In [1]: import numpy as np

In [2]: np.set_printoptions(precision=4, suppress=True, linewidth=120)

In [3]: q, _ = np.linalg.qr(np.array([[0.4, -2.7, -0.6, -0.5, 0.4],
   ...:     [-1.9, 1.2, 0.1, -0.6, -0.5],
   ...:     [1.3, 1.3, 0.7, -0.2, -0.6],
   ...:     [-1.2, -0.7, -1.3, 0.5, 0.8],
   ...:     [0.0, -0.7, 0.9, 0.7, -1.8]]))

In [4]: evals = np.array([2, 0, 2, -1, 1])

In [5]: F = q @ np.diag(evals) @ q.T

In [6]: F
Out[6]: 
array([[-0.159 , -0.402 ,  0.2825,  0.2228,  0.3634],
       [-0.402 ,  1.028 , -0.6277,  0.725 ,  0.7689],
       [ 0.2825, -0.6277,  1.0302,  0.0374,  0.157 ],
       [ 0.2228,  0.725 ,  0.0374,  0.9668, -0.9262],
       [ 0.3634,  0.7689,  0.157 , -0.9262,  1.134 ]])

In [7]: # rank 4

In [8]: np.allclose(F @ F.T, F.T @ F)
Out[8]: True

In [9]: np.allclose(F, F.T)
Out[9]: True

In [10]: np.round(np.sort(np.abs(np.linalg.eigvals(F))), 4) + 0
Out[10]: array([0., 1., 1., 2., 2.])

In [11]: round(np.trace(F), 4)
Out[11]: np.float64(4.0)

In [12]: A = np.load("x.npy")

In [13]: A
Out[13]: 
array([[ 4, -6,  1, -8,  3],
       [-6, -3,  9, -1,  3],
       [-3, -9,  7, -4,  4],
       [ 0,  1,  2,  5,  2],
       [ 9,  0,  2, -6, -7]])

In [14]: f = np.array([-3, -1, -3, 1, -3])

In [15]: M2 = A + np.outer(f, np.eye(5)[4])

In [16]: np.linalg.matrix_rank(np.linalg.inv(M2) - np.linalg.inv(A), tol=1e-8)
Out[16]: np.int64(1)

In [17]: np.linalg.matrix_rank(M2 - A)
Out[17]: np.int64(1)

In [18]: X = np.array([[6, 7, -8, 8, 8], [1, -8, -3, 0, 5], [-1, -7, 2, 7, 3]])

In [19]: X[:, 4] = 3 * X[:, 3]

In [20]: X
Out[20]: 
array([[ 6,  7, -8,  8, 24],
       [ 1, -8, -3,  0,  0],
       [-1, -7,  2,  7, 21]])

In [21]: M2 = np.array([[0, -1], [3, 1], [-4, -5], [-5, -5], [0, -5]])

In [22]: np.vstack([X, M2.T]).shape
Out[22]: (5, 5)

In [23]: np.linalg.matrix_rank(X @ M2)
Out[23]: np.int64(2)

In [24]: np.einsum("ij,ij->i", X, X)
Out[24]: array([789,  74, 544])

In [25]: M2 @ X
Traceback (most recent call last):
  Cell In[25], line 1
    M2 @ X
ValueError: matmul: Input operand 1 has a mismatch in its core dimension 0, with gufunc signature (n?,k),(k,m?)->(n?,m?) (size 3 is different from 2)


In [26]: X @ M2
Out[26]: 
array([[  13, -119],
       [ -12,    6],
       [ -64, -156]])

In [27]: W1 = np.array([[1, 2, 3, 1], [2, 2, 0, 1], [0, 2, 1, 3], [3, 2, 1, 2], [0, 2, 1, 3]])

In [28]: c = np.array([2, 2, -2, 2])

In [29]: H = np.maximum(X @ W1 + c, 0)

In [30]: H
Out[30]: 
array([[46, 76, 40, 79],
       [ 0,  0,  0,  0],
       [ 8, 46, 25, 77]])

In [31]: (H > 0).astype(int)
Out[31]: 
array([[1, 1, 1, 1],
       [0, 0, 0, 0],
       [1, 1, 1, 1]])

In [32]: (H > 0).mean(axis=0)
Out[32]: array([0.6667, 0.6667, 0.6667, 0.6667])

In [33]: C = np.array([[2, 4, 5], [7, 0, 4], [1, 8, 1], [4, 6, 9]])

In [34]: H @ C
Out[34]: 
array([[ 980,  978, 1285],
       [   0,    0,    0],
       [ 671,  694,  942]])

In [35]: M2 = X / np.linalg.norm(X, axis=1, keepdims=True)

In [36]: cov = M2 @ M2.T

In [37]: (cov - 2 * np.eye(3)).round(6).argmax(axis=1)
Out[37]: array([2, 2, 0])

In [38]: np.argwhere(np.triu(np.abs(cov) > 0.95, 1))
Out[38]: array([], shape=(0, 2), dtype=int64)

In [39]: [round(float(x), 4) for x in np.linalg.svd(F, compute_uv=False)[:3]]
Out[39]: [2.0, 2.0, 1.0]

In [40]: np.linalg.cond(F) > 100
Out[40]: np.True_

In [41]: round(float(np.linalg.norm(F, 2) / np.linalg.norm(F)), 4)
Out[41]: 0.6325

In [42]: round(np.linalg.norm(X, 1), 4), np.round(np.linalg.norm(X, np.inf), 4)
Out[42]: (np.float64(45.0), np.float64(53.0))

In [43]: np.linalg.norm(X, axis=1)
Out[43]: array([28.0891,  8.6023, 23.3238])

In [44]: np.round(np.linalg.norm(X[0], 1), 4), np.round(np.linalg.norm(X[0], np.inf), 4)
Out[44]: (np.float64(53.0), np.float64(24.0))

In [45]: np.linalg.norm(X, axis=1).argmax()
Out[45]: np.int64(0)

In [46]: round(float(np.linalg.norm(X, 2)), 4)
Out[46]: 34.2154

In [47]: round(np.linalg.norm(X) ** 2 / np.linalg.norm(X, 2) ** 2, 4)
Out[47]: np.float64(1.2018)

In [48]: X[0] @ X[1]
Out[48]: np.int64(-26)

In [49]: M2 = np.array([[5, -2, 1], [3, -5, 5], [-4, -2, 2]])

In [50]: C = np.array([[0]])

In [51]: data = np.block([[M2, np.array([[-2], [0], [1]])], [np.zeros((1, 3)), C]])

In [52]: data
Out[52]: 
array([[ 5., -2.,  1., -2.],
       [ 3., -5.,  5.,  0.],
       [-4., -2.,  2.,  1.],
       [ 0.,  0.,  0.,  0.]])

In [53]: Uu, sv, Vh = np.linalg.svd(data)

In [54]: np.argmax(sv[:-1] / (sv[1:] + 1e-6)) + 1
Out[54]: np.int64(3)

In [55]: M2 = Uu[:, :3] @ np.diag(sv[:3]) @ Vh[:3]

In [56]: round(float(np.linalg.norm(data - M2, 2)), 4), sv[3]
Out[56]: (0.0, np.float64(0.0))

In [57]: M2.round(4) + 0
Out[57]: 
array([[ 5., -2.,  1., -2.],
       [ 3., -5.,  5.,  0.],
       [-4., -2.,  2.,  1.],
       [ 0.,  0.,  0.,  0.]])

In [58]: np.linalg.matrix_rank(data, rtol=0.05)
Out[58]: np.int64(3)

In [59]: np.round(np.linalg.norm(data - M2) / np.linalg.norm(data), 4)
Out[59]: np.float64(0.0)

In [60]: M2 = np.array([[-1, 2], [2, -1]])

In [61]: C = np.kron(M2, data)

In [62]: C.shape
Out[62]: (8, 8)

In [63]: M2 = X[0, 0] * X[1:] - np.outer(X[1:, 0], X[0])

In [64]: M2
Out[64]: 
array([[  0, -55, -10,  -8, -24],
       [  0, -35,   4,  50, 150]])

In [65]: X[:, 0] / X[0, 0]
Out[65]: array([ 1.    ,  0.1667, -0.1667])

In [66]: np.flatnonzero(~M2.round(6).any(axis=1))
Out[66]: array([], dtype=int64)

In [67]: def softmax(z):
    ...:     e = np.exp(z - z.max(axis=-1, keepdims=True))
    ...:     return e / e.sum(axis=-1, keepdims=True)
    ...: 

In [68]: softmax(A).sum(axis=1)
Out[68]: array([1., 1., 1., 1., 1.])

In [69]: S = A @ A.T / np.sqrt(5)

In [70]: np.round(softmax(S + np.triu(np.full(S.shape, -np.inf), 1)), 4) + 0
Out[70]: 
array([[1.    , 0.    , 0.    , 0.    , 0.    ],
       [0.    , 1.    , 0.    , 0.    , 0.    ],
       [0.    , 0.    , 1.    , 0.    , 0.    ],
       [0.    , 0.0003, 0.    , 0.9997, 0.    ],
       [0.    , 0.    , 0.    , 0.    , 1.    ]])

In [71]: r = np.linalg.matrix_rank(data)

In [72]: r
Out[72]: np.int64(3)

In [73]: null = np.linalg.svd(data)[2][r:].T

In [74]: null @ null.T
Out[74]: 
array([[ 0.0093, -0.0558, -0.0613,  0.0483],
       [-0.0558,  0.3346,  0.368 , -0.29  ],
       [-0.0613,  0.368 ,  0.4048, -0.319 ],
       [ 0.0483, -0.29  , -0.319 ,  0.2513]])

In [75]: np.round(data @ null, 4) + 0
Out[75]: 
array([[0.],
       [0.],
       [0.],
       [0.]])

In [76]: M = np.array([[4, -4, 3], [-3, -5, 2], [0, -4, -2]])

In [77]: M2 = M / np.sqrt((M ** 2).mean(axis=1, keepdims=True))

In [78]: np.linalg.norm(M2, axis=1)
Out[78]: array([1.7321, 1.7321, 1.7321])

In [79]: M - M.mean(axis=1, keepdims=True)
Out[79]: 
array([[ 3., -5.,  2.],
       [-1., -3.,  4.],
       [ 2., -2.,  0.]])

In [80]: np.linalg.matrix_rank(M2) == np.linalg.matrix_rank(M)
Out[80]: np.True_

In [81]: W1 = np.array([[9, 8, 9, 6, 9], [9, 5, 0, 8, 0], [5, 0, 4, 8, 8]])

In [82]: c = np.array([8, -2, -3, 0, -1])

In [83]: H = np.maximum(M @ W1 + c, 0)

In [84]: H
Out[84]: 
array([[23, 10, 45, 16, 59],
       [ 0,  0,  0,  0,  0],
       [ 0,  0,  0,  0,  0]])

In [85]: (H > 0).astype(int)
Out[85]: 
array([[1, 1, 1, 1, 1],
       [0, 0, 0, 0, 0],
       [0, 0, 0, 0, 0]])

In [86]: C = np.array([[0, 3], [0, 1], [3, 3], [3, 0], [3, 3]])

In [87]: (H @ C).round(6).argmax(axis=1)
Out[87]: array([1, 0, 0])

In [88]: W1 @ C
Out[88]: 
array([[72, 89],
       [24, 32],
       [60, 51]])

In [89]: W0 = np.array([[0, 0, 2, 2], [2, 2, 0, 2], [1, -2, -1, 2], [-1, 1, -1, 0]])

In [90]: W0[3] = W0[1]

In [91]: W0
Out[91]: 
array([[ 0,  0,  2,  2],
       [ 2,  2,  0,  2],
       [ 1, -2, -1,  2],
       [ 2,  2,  0,  2]])

In [92]: f, g = A[0], A[2]

In [93]: f @ g
Out[93]: np.int64(93)

In [94]: f @ f
Out[94]: np.int64(126)

In [95]: pr = (f @ g) / (f @ f) * f

In [96]: np.outer(f, g)
Out[96]: 
array([[-12, -36,  28, -16,  16],
       [ 18,  54, -42,  24, -24],
       [ -3,  -9,   7,  -4,   4],
       [ 24,  72, -56,  32, -32],
       [ -9, -27,  21, -12,  12]])

In [97]: round(float(np.linalg.norm(f + g) ** 2 + np.linalg.norm(f - g) ** 2), 4)
Out[97]: 594.0

In [98]: np.linalg.matrix_rank(np.outer(f, g))
Out[98]: np.int64(1)

In [99]: g - pr
Out[99]: array([-5.9524, -4.5714,  6.2619,  1.9048,  1.7857])

In [100]: feats = np.array([[2, 5, 9, 4], [5, 4, 8, 7], [9, 8, 6, 6], [4, 7, 6, 6]])

In [101]: # symmetric, so the eigenvalues are real

In [102]: evals, vecs = np.linalg.eigh(feats)

In [103]: x0 = np.array([-2, 3, -1, 4])

In [104]: round(float(x0 @ feats @ x0 / (x0 @ x0)), 4), round(evals[0], 4), round(float(evals[-1]), 4)
Out[104]: (4.3333, np.float64(-5.4787), 24.3614)

In [105]: np.abs(feats).sum(axis=1).max(), round(float(np.abs(evals).max()), 4)
Out[105]: (np.int64(29), 24.3614)

In [106]: vecs * np.maximum(evals, 0) @ vecs.T
Out[106]: 
array([[4.9153, 5.091 , 6.4833, 4.3503],
       [5.091 , 6.1027, 6.9527, 5.9973],
       [6.4833, 6.9527, 8.6196, 6.1652],
       [4.3503, 5.9973, 6.1652, 6.5314]])

In [107]: vecs * np.abs(evals) @ vecs.T
Out[107]: 
array([[ 7.8305,  5.1821,  3.9666,  4.7006],
       [ 5.1821,  8.2053,  5.9054,  4.9945],
       [ 3.9666,  5.9054, 11.2391,  6.3305],
       [ 4.7006,  4.9945,  6.3305,  7.0629]])

In [108]: x0 @ feats @ x0
Out[108]: np.int64(130)

In [109]: (np.sign(vecs[:, -1].round(6)) == np.sign(vecs[0, -1].round(6))).astype(int)
Out[109]: array([1, 1, 1, 1])

In [110]: K = np.loadtxt("sample6.csv", delimiter=",")

In [111]: K
Out[111]: 
array([[-0.6917,  0.5988, -0.4037],
       [-0.6917, -0.3888,  0.6086],
       [ 0.2075,  0.7002,  0.6831]])

In [112]: M2 = K / np.linalg.norm(K, axis=1, keepdims=True)

In [113]: cov = M2 @ M2.T

In [114]: (cov - 2 * np.eye(3)).round(6).argmax(axis=1)
Out[114]: array([1, 0, 0])

In [115]: cov.round(4) + 0
Out[115]: 
array([[1., 0., 0.],
       [0., 1., 0.],
       [0., 0., 1.]])

In [116]: np.argwhere(np.triu(np.abs(cov) > 0.95, 1))
Out[116]: array([], shape=(0, 2), dtype=int64)

In [117]: cov[0].round(4) + 0
Out[117]: array([1., 0., 0.])

In [118]: np.linalg.norm(M2, axis=1)
Out[118]: array([1., 1., 1.])
